% python3 -q
>>> import numpy as np
>>> import numpy.linalg as la
>>> np.set_printoptions(precision=3, suppress=True, linewidth=160, floatmode="fixed")
>>> t = np.deg2rad(72)
>>> W0 = np.eye(4)
>>> W0[np.ix_([0, 3], [0, 3])] = [[np.cos(t), -np.sin(t)], [np.sin(t), np.cos(t)]]
>>> W0
array([[ 0.309,  0.000,  0.000, -0.951],
       [ 0.000,  1.000,  0.000,  0.000],
       [ 0.000,  0.000,  1.000,  0.000],
       [ 0.951,  0.000,  0.000,  0.309]])
>>> (W0 + W0.T) / 2
array([[0.309, 0.000, 0.000, 0.000],
       [0.000, 1.000, 0.000, 0.000],
       [0.000, 0.000, 1.000, 0.000],
       [0.000, 0.000, 0.000, 0.309]])
>>> W0.inv()
Traceback (most recent call last):
  File "<python-input-8>", line 1, in <module>
    W0.inv()
    ^^^^^^
AttributeError: 'numpy.ndarray' object has no attribute 'inv'
>>> print(la.matrix_power(W0, 4))
[[ 0.309  0.000  0.000  0.951]
 [ 0.000  1.000  0.000  0.000]
 [ 0.000  0.000  1.000  0.000]
 [-0.951  0.000  0.000  0.309]]
>>> W0 @ W0
array([[-0.809,  0.000,  0.000, -0.588],
       [ 0.000,  1.000,  0.000,  0.000],
       [ 0.000,  0.000,  1.000,  0.000],
       [ 0.588,  0.000,  0.000, -0.809]])
>>> print(W0[:, 2] @ W0[:, 3])
0.0
>>> la.norm(W0, axis=0)
array([1.000, 1.000, 1.000, 1.000])
>>> np.round(W0 @ W0.T, 3) + 0
array([[1.000, 0.000, 0.000, 0.000],
       [0.000, 1.000, 0.000, 0.000],
       [0.000, 0.000, 1.000, 0.000],
       [0.000, 0.000, 0.000, 1.000]])
>>> x = np.array([3, 1, 1, 3])
>>> W0 * x
array([[ 0.927,  0.000,  0.000, -2.853],
       [ 0.000,  1.000,  0.000,  0.000],
       [ 0.000,  0.000,  1.000,  0.000],
       [ 2.853,  0.000,  0.000,  0.927]])
>>> la.norm(W0 @ x) <= la.norm(W0, 2) * la.norm(x) + 1e-9
np.True_
>>> W0 @ np.ones(4)
array([-0.642,  1.000,  1.000,  1.260])
>>> W0 @ np.eye(4)[2]
array([0.000, 0.000, 1.000, 0.000])
>>> np.einsum("ij,j->i", W0, x)
array([-1.926,  1.000,  1.000,  3.780])
>>> proj = np.triu(np.array([[1, 0, 1, 2], [2, 3, 2, 3], [1, 0, 0, 3], [0, 3, 3, 1]]), 1) + np.eye(4)
>>> B = proj @ W0 @ la.inv(proj)
>>> round(float(np.trace(B)), 3), round(np.trace(W0), 3)
(2.618, np.float64(2.618))
>>> B
array([[ 2.211,  0.000, -1.211, -1.122],
       [ 2.853,  1.000, -2.853,  0.780],
       [ 2.853,  0.000, -1.853,  0.780],
       [ 0.951,  0.000, -0.951,  1.260]])
>>> round(la.det(B), 3)
np.float64(1.0)
>>> x = np.array([4, 1, 2, 1])
>>> rhs = W0 @ x
>>> beta, lr = np.zeros(4), 1 / la.norm(W0, 2) ** 2
>>> for i in range(30):
...     beta -= lr * W0.T @ (W0 @ beta - rhs)
...     if i % 10 == 0: print(i, round(la.norm(W0 @ beta - rhs), 3))
... 
0 0.0
10 0.0
20 0.0
>>> beta
array([4.000, 1.000, 2.000, 1.000])
>>> np.round(la.cond(W0), 3)
np.float64(1.0)
>>> mat = np.loadtxt("case0.csv", delimiter=",")
>>> mat
array([[0.000, 0.000, 0.000, 0.000, 0.000, 0.000, 0.000, 0.000, 1.000],
       [0.000, 0.000, 1.000, 1.000, 1.000, 1.000, 0.000, 1.000, 0.000],
       [0.000, 1.000, 0.000, 0.000, 0.000, 0.000, 0.000, 1.000, 0.000],
       [0.000, 1.000, 0.000, 0.000, 0.000, 0.000, 0.000, 0.000, 0.000],
       [0.000, 1.000, 0.000, 0.000, 0.000, 0.000, 0.000, 1.000, 0.000],
       [0.000, 1.000, 0.000, 0.000, 0.000, 0.000, 1.000, 1.000, 0.000],
       [0.000, 0.000, 0.000, 0.000, 0.000, 1.000, 0.000, 1.000, 1.000],
       [0.000, 1.000, 1.000, 0.000, 1.000, 1.000, 1.000, 0.000, 0.000],
       [1.000, 0.000, 0.000, 0.000, 0.000, 0.000, 1.000, 0.000, 0.000]])
>>> rk = la.matrix_rank(mat)
>>> print(rk)
8
>>> ns = la.svd(mat)[2][rk:].T
>>> np.round(ns[:, 0] / ns[np.abs(ns[:, 0]).round(6).argmax(), 0], 3) + 0
array([ 0.000,  0.000,  1.000,  0.000, -1.000,  0.000,  0.000,  0.000,  0.000])
>>> la.matrix_rank(mat.T @ mat), la.matrix_rank(mat @ mat.T)
(np.int64(8), np.int64(8))
>>> ns.shape
(9, 1)
>>> np.round(ns @ ns.T, 3) + 0
array([[ 0.000,  0.000,  0.000,  0.000,  0.000,  0.000,  0.000,  0.000,  0.000],
       [ 0.000,  0.000,  0.000,  0.000,  0.000,  0.000,  0.000,  0.000,  0.000],
       [ 0.000,  0.000,  0.500,  0.000, -0.500,  0.000,  0.000,  0.000,  0.000],
       [ 0.000,  0.000,  0.000,  0.000,  0.000,  0.000,  0.000,  0.000,  0.000],
       [ 0.000,  0.000, -0.500,  0.000,  0.500,  0.000,  0.000,  0.000,  0.000],
       [ 0.000,  0.000,  0.000,  0.000,  0.000,  0.000,  0.000,  0.000,  0.000],
       [ 0.000,  0.000,  0.000,  0.000,  0.000,  0.000,  0.000,  0.000,  0.000],
       [ 0.000,  0.000,  0.000,  0.000,  0.000,  0.000,  0.000,  0.000,  0.000],
       [ 0.000,  0.000,  0.000,  0.000,  0.000,  0.000,  0.000,  0.000,  0.000]])
>>> [int(la.matrix_rank(mat[:, :j + 1])) for j in range(9)]
[1, 2, 3, 4, 4, 5, 6, 7, 8]
>>> [int(la.matrix_rank(mat[:i])) for i in range(1, len(mat) + 1)]
[1, 2, 3, 4, 4, 5, 6, 7, 8]
